% python3 -q
>>> import numpy as np
>>> import numpy.linalg as la
>>> np.set_printoptions(precision=2, suppress=True, linewidth=100)
>>> K = np.load("arr.npy")
>>> K
array([[1.  , 0.9 , 0.81, 0.73, 0.66],
       [0.9 , 1.  , 0.9 , 0.81, 0.73],
       [0.81, 0.9 , 1.  , 0.9 , 0.81],
       [0.73, 0.81, 0.9 , 1.  , 0.9 ],
       [0.66, 0.73, 0.81, 0.9 , 1.  ]])
>>> # symmetric, so the eigenvalues are real
>>> round(float(la.det(2 * K)), 2), round(float(la.det(K)), 2)
(0.04, 0.0)
>>> la.eigvals(K)
array([4.26, 0.45, 0.15, 0.08, 0.06])
>>> np.kron(np.eye(2, dtype=int), K)
array([[1.  , 0.9 , 0.81, 0.73, 0.66, 0.  , 0.  , 0.  , 0.  , 0.  ],
       [0.9 , 1.  , 0.9 , 0.81, 0.73, 0.  , 0.  , 0.  , 0.  , 0.  ],
       [0.81, 0.9 , 1.  , 0.9 , 0.81, 0.  , 0.  , 0.  , 0.  , 0.  ],
       [0.73, 0.81, 0.9 , 1.  , 0.9 , 0.  , 0.  , 0.  , 0.  , 0.  ],
       [0.66, 0.73, 0.81, 0.9 , 1.  , 0.  , 0.  , 0.  , 0.  , 0.  ],
       [0.  , 0.  , 0.  , 0.  , 0.  , 1.  , 0.9 , 0.81, 0.73, 0.66],
       [0.  , 0.  , 0.  , 0.  , 0.  , 0.9 , 1.  , 0.9 , 0.81, 0.73],
       [0.  , 0.  , 0.  , 0.  , 0.  , 0.81, 0.9 , 1.  , 0.9 , 0.81],
       [0.  , 0.  , 0.  , 0.  , 0.  , 0.73, 0.81, 0.9 , 1.  , 0.9 ],
       [0.  , 0.  , 0.  , 0.  , 0.  , 0.66, 0.73, 0.81, 0.9 , 1.  ]])
>>> np.einsum("ii->", K)
np.float64(5.0)
>>> w, evecs = la.eig(K)
>>> np.round(np.sort(la.eigvals(K @ K)), 2) + 0
array([ 0.  ,  0.01,  0.02,  0.2 , 18.18])
>>> np.round(K @ evecs[:, 0] - w[0] * evecs[:, 0], 2) + 0
array([0., 0., 0., 0., 0.])
>>> round(np.prod(w), 2)
np.float64(0.0)
>>> U, s, vt = la.svd(K, full_matrices=False)
>>> s
array([4.26, 0.45, 0.15, 0.08, 0.06])
>>> np.cumsum(s ** 2) / np.sum(s ** 2)
array([0.99, 1.  , 1.  , 1.  , 1.  ])
>>> np.round(vt @ vt.T, 2) + 0
array([[1., 0., 0., 0., 0.],
       [0., 1., 0., 0., 0.],
       [0., 0., 1., 0., 0.],
       [0., 0., 0., 1., 0.],
       [0., 0., 0., 0., 1.]])
>>> np.abs(U[:, 0]).round(6).argmax()
np.int64(2)
>>> J = np.array([[-1, 1, -2, -2],
...     [1, 2, 2, 2],
...     [-3, 2, -6, 0],
...     [-2, 2, -4, 3],
...     [3, -1, 6, 2]])
>>> J
array([[-1,  1, -2, -2],
       [ 1,  2,  2,  2],
       [-3,  2, -6,  0],
       [-2,  2, -4,  3],
       [ 3, -1,  6,  2]])
>>> rk = la.matrix_rank(J)
>>> rk
np.int64(3)
>>> N = la.svd(J)[2][rk:].T
>>> print(np.round(N[:, 0] / N[np.abs(N[:, 0]).round(6).argmax(), 0], 2) + 0)
[ 1.   0.  -0.5  0. ]
>>> np.round(N @ N.T, 2) + 0
array([[ 0.8,  0. , -0.4,  0. ],
       [ 0. ,  0. ,  0. ,  0. ],
       [-0.4,  0. ,  0.2,  0. ],
       [ 0. ,  0. ,  0. ,  0. ]])
>>> N.shape
(4, 1)
>>> np.round(J @ N, 2) + 0
array([[0.],
       [0.],
       [0.],
       [0.],
       [0.]])
>>> print([int(la.matrix_rank(np.delete(J, i, axis=0))) for i in range(5)])
[3, 3, 3, 3, 3]
>>> np.count_nonzero(J)
np.int64(19)
>>> np.round(la.svd(J, compute_uv=False), 2) + 0
array([11.27,  4.92,  1.96,  0.  ])
>>> J.shape
(5, 4)
>>> J.sum(axis=0)
array([-2,  6, -4,  5])
>>> J.sum(axis=1)
array([-4,  7, -7, -1, 10])
>>> np.diff(J, axis=0)
array([[ 2,  1,  4,  4],
       [-4,  0, -8, -2],
       [ 1,  0,  2,  3],
       [ 5, -3, 10, -1]])
>>> K.shape
(5, 5)
>>> np.unravel_index(np.abs(K).argmax(), K.shape)
(np.int64(0), np.int64(0))
>>> K - K[0]
array([[ 0.  ,  0.  ,  0.  ,  0.  ,  0.  ],
       [-0.1 ,  0.1 ,  0.09,  0.08,  0.07],
       [-0.19,  0.  ,  0.19,  0.17,  0.15],
       [-0.27, -0.09,  0.09,  0.27,  0.24],
       [-0.34, -0.17,  0.  ,  0.17,  0.34]])
>>> K.mean(axis=0)
array([0.82, 0.87, 0.88, 0.87, 0.82])
